% ipython --no-banner

In [1]: import numpy as np

In [2]: np.set_printoptions(suppress=True, linewidth=100)

In [3]: tidy = lambda a: np.round(a, 2) + 0

In [4]: F = np.loadtxt("data.csv", delimiter=",")

In [5]: F
Out[5]: 
array([[1., 0., 0., 0.],
       [0., 0., 1., 0.],
       [0., 0., 0., 1.],
       [0., 1., 0., 0.]])

In [6]: Q, R = np.linalg.qr(F)

In [7]: Q.shape, R.shape
Out[7]: ((4, 4), (4, 4))

In [8]: print(Q)
[[ 1.  0.  0.  0.]
 [-0.  0. -1.  0.]
 [-0. -0.  0.  1.]
 [-0. -1.  0.  0.]]

In [9]: R
Out[9]: 
array([[ 1.,  0.,  0.,  0.],
       [ 0., -1.,  0.,  0.],
       [ 0.,  0., -1.,  0.],
       [ 0.,  0.,  0.,  1.]])

In [10]: print(Q.T @ Q)
[[1. 0. 0. 0.]
 [0. 1. 0. 0.]
 [0. 0. 1. 0.]
 [0. 0. 0. 1.]]

In [11]: B = np.array([[2, -2], [-1, -2], [2, 0], [2, 2]])

In [12]: print(np.einsum("ik,kj->ji", F, B))
[[ 2.  2.  2. -1.]
 [-2.  0.  2. -2.]]

In [13]: B.T @ F.T
Out[13]: 
array([[ 2.,  2.,  2., -1.],
       [-2.,  0.,  2., -2.]])

In [14]: np.einsum("ik,kj->ij", F, B)
Out[14]: 
array([[ 2., -2.],
       [ 2.,  0.],
       [ 2.,  2.],
       [-1., -2.]])

In [15]: print(F @ B)
[[ 2. -2.]
 [ 2.  0.]
 [ 2.  2.]
 [-1. -2.]]

In [16]: x = np.array([2, -1, 1, 0])

In [17]: 4 - np.linalg.matrix_rank(F - np.eye(4), tol=1e-8)
Out[17]: np.int64(2)

In [18]: np.einsum("ii->", F)
Out[18]: np.float64(1.0)

In [19]: np.einsum("ij,ji->", F, F)
Out[19]: np.float64(1.0)

In [20]: np.kron(np.eye(2, dtype=int), F)
Out[20]: 
array([[1., 0., 0., 0., 0., 0., 0., 0.],
       [0., 0., 1., 0., 0., 0., 0., 0.],
       [0., 0., 0., 1., 0., 0., 0., 0.],
       [0., 1., 0., 0., 0., 0., 0., 0.],
       [0., 0., 0., 0., 1., 0., 0., 0.],
       [0., 0., 0., 0., 0., 0., 1., 0.],
       [0., 0., 0., 0., 0., 0., 0., 1.],
       [0., 0., 0., 0., 0., 1., 0., 0.]])

In [21]: print(tidy(np.linalg.det(F[::-1])))
1.0

In [22]: A = np.load("run17.npy")

In [23]: print(A)
[[ 0  8  0]
 [ 0 11  0]
 [ 8  0  6]
 [ 5  0  4]
 [ 2  0  2]
 [ 0  5  0]
 [ 8  0  6]
 [ 2  0  2]
 [ 5  0  4]
 [ 0 11  0]
 [ 5  0  4]
 [ 2  0  2]
 [ 0 11  0]
 [ 5  0  4]
 [ 0 11  0]
 [ 5  0  4]
 [ 5  0  4]]

In [24]: B = np.c_[A[:, :1] @ np.array([[2]]), np.array([-2, -1, -5, -5, -5, -4, 5, 3, 3, 1, -4, -3, 1, 1, -3, 5, -3])]

In [25]: B
Out[25]: 
array([[ 0, -2],
       [ 0, -1],
       [16, -5],
       [10, -5],
       [ 4, -5],
       [ 0, -4],
       [16,  5],
       [ 4,  3],
       [10,  3],
       [ 0,  1],
       [10, -4],
       [ 4, -3],
       [ 0,  1],
       [10,  1],
       [ 0, -3],
       [10,  5],
       [10, -3]])

In [26]: tidy(np.linalg.lstsq(A, B[:, 0])[0])
Out[26]: array([2., 0., 0.])

In [27]: tidy(np.linalg.norm(np.linalg.qr(A)[0].T @ B, axis=0) ** 2 / ((B ** 2).sum(axis=0) + 1e-12))
Out[27]: array([1.  , 0.07])

In [28]: tidy(np.linalg.norm(B - A @ np.linalg.lstsq(A, B)[0], axis=0))
Out[28]: array([ 0.  , 13.95])
